% ipython --no-banner

In [1]: import numpy as np

In [2]: np.set_printoptions(suppress=True, linewidth=160)

In [3]: F = np.load("arr.npy")

In [4]: F
Out[4]: 
array([[6., 0., 5.],
       [0., 6., 0.],
       [5., 0., 6.]])

In [5]: w, evecs = np.linalg.eigh(F)

In [6]: vec = np.array([-1, -1, -1])

In [7]: np.round(evecs * np.sqrt(w) @ evecs.T, 3)
Out[7]: 
array([[2.158, 0.   , 1.158],
       [0.   , 2.449, 0.   ],
       [1.158, 0.   , 2.158]])

In [8]: print((np.sign(evecs[:, -1].round(6)) == np.sign(evecs[0, -1].round(6))).astype(int))
[1 0 1]

In [9]: round(vec @ F @ vec / (vec @ vec), 3), w[0], w[-1]
Out[9]: (np.float64(9.333), np.float64(1.0), np.float64(11.0))

In [10]: np.round(evecs * np.maximum(w, 0) @ evecs.T, 3)
Out[10]: 
array([[6., 0., 5.],
       [0., 6., 0.],
       [5., 0., 6.]])

In [11]: np.abs(F).sum(axis=1).max(), np.abs(w).max()
Out[11]: (np.float64(11.0), np.float64(11.0))

In [12]: E = np.load("block8.npy")

In [13]: E
Out[13]: 
array([[ 1.087,  2.963,  0.082,  3.031,  0.017,  0.048,  0.009],
       [ 1.014,  3.036,  0.056,  3.042,  0.001, -0.013,  0.009],
       [ 0.94 ,  2.986,  0.046,  2.971, -0.068, -0.037, -0.032],
       [ 1.051,  2.952, -0.074,  3.026, -0.042,  0.04 ,  0.057],
       [ 0.93 ,  3.049, -0.062,  2.916, -0.112, -0.09 , -0.097],
       [ 1.011,  2.913, -0.042,  3.088,  0.076,  0.043,  0.063],
       [ 1.011,  3.018,  0.019,  2.992,  0.044, -0.071, -0.005],
       [ 1.001,  3.035,  0.014,  3.057,  0.018, -0.061, -0.041],
       [ 1.019,  2.976,  2.998,  1.029,  2.095,  2.01 ,  2.044],
       [ 1.056,  3.033,  2.984,  1.041,  2.065,  1.963,  1.984],
       [ 1.033,  2.936,  2.973,  0.996,  1.922,  1.964,  1.997],
       [ 0.982,  3.06 ,  2.982,  0.976,  1.99 ,  2.036,  1.945],
       [ 0.964,  3.048,  2.937,  0.916,  2.039,  1.989,  2.085],
       [ 1.055,  3.039,  2.97 ,  1.019,  2.047,  2.002,  1.996],
       [ 1.036,  2.932,  3.019,  0.995,  1.989,  1.981,  2.032],
       [ 0.999,  3.042,  3.054,  0.952,  2.039,  2.054,  1.97 ],
       [-0.017,  2.029,  2.904,  0.008,  1.093, -0.074,  0.002],
       [ 0.03 ,  1.993,  2.994, -0.059,  1.033,  0.   , -0.067],
       [-0.026,  1.836,  2.979,  0.021,  0.909,  0.031,  0.073],
       [ 0.044,  1.996,  3.021,  0.002,  1.008, -0.08 ,  0.03 ],
       [-0.004,  2.049,  2.989,  0.   ,  1.025,  0.071,  0.049],
       [-0.019,  1.93 ,  2.986,  0.014,  0.961, -0.005,  0.021],
       [-0.02 ,  2.078,  3.012,  0.038,  1.001,  0.066,  0.058],
       [-0.026,  1.963,  3.079,  0.031,  0.959, -0.053, -0.031]])

In [14]: lab = E[:, 4] > np.median(E[:, 4])

In [15]: u = E[lab].mean(axis=0) - E[~lab].mean(axis=0)

In [16]: np.argsort(-np.abs(u).round(6), kind="stable")
Out[16]: array([2, 4, 3, 5, 6, 1, 0])

In [17]: ((E - E.mean(axis=0)) @ u > 0).astype(int)
Out[17]: array([0, 0, 0, 0, 0, 0, 0, 0, 1, 1, 1, 1, 1, 1, 1, 1, 1, 1, 1, 1, 1, 1, 1, 1])

In [18]: M = np.array([[-5, 0, 0, 0], [-4, 5, 0, 0], [-4, 5, 0, 0], [1, 2, -3, 0]])

In [19]: rank = np.linalg.matrix_rank(M)

In [20]: rank
Out[20]: np.int64(3)

In [21]: null = np.linalg.svd(M)[2][rank:].T

In [22]: np.linalg.matrix_rank(M.T @ M), np.linalg.matrix_rank(M @ M.T)
Out[22]: (np.int64(3), np.int64(3))

In [23]: [int(np.linalg.matrix_rank(np.delete(M, i, axis=0))) for i in range(4)]
Out[23]: [2, 3, 3, 2]

In [24]: null[:, 0] / null[np.abs(null[:, 0]).round(6).argmax(), 0]
Out[24]: array([0., 0., 0., 1.])

In [25]: null @ null.T
Out[25]: 
array([[0., 0., 0., 0.],
       [0., 0., 0., 0.],
       [0., 0., 0., 0.],
       [0., 0., 0., 1.]])

In [26]: null.shape
Out[26]: (4, 1)

In [27]: np.allclose(M @ null, 0)
Out[27]: True

In [28]: print([int(np.linalg.matrix_rank(M[:i])) for i in range(1, len(M) + 1)])
[1, 2, 2, 3]

In [29]: U, sig, VT = np.linalg.svd(M)

In [30]: evecs = VT[:(sig > 1e-8).sum()]

In [31]: rng = np.random.default_rng(99643)

In [32]: vec = M[2] + 4 * M[0] + rng.integers(2) * np.eye(4)[0]

In [33]: vec
Out[33]: array([-24.,   5.,   0.,   0.])

In [34]: round(float(np.linalg.norm(vec - evecs.T @ evecs @ vec)), 3)
Out[34]: 0.0

In [35]: np.linalg.matrix_rank(np.vstack([M, vec]))
Out[35]: np.int64(3)

In [36]: np.round(evecs.T @ evecs, 3) + 0
Out[36]: 
array([[1., 0., 0., 0.],
       [0., 1., 0., 0.],
       [0., 0., 1., 0.],
       [0., 0., 0., 0.]])
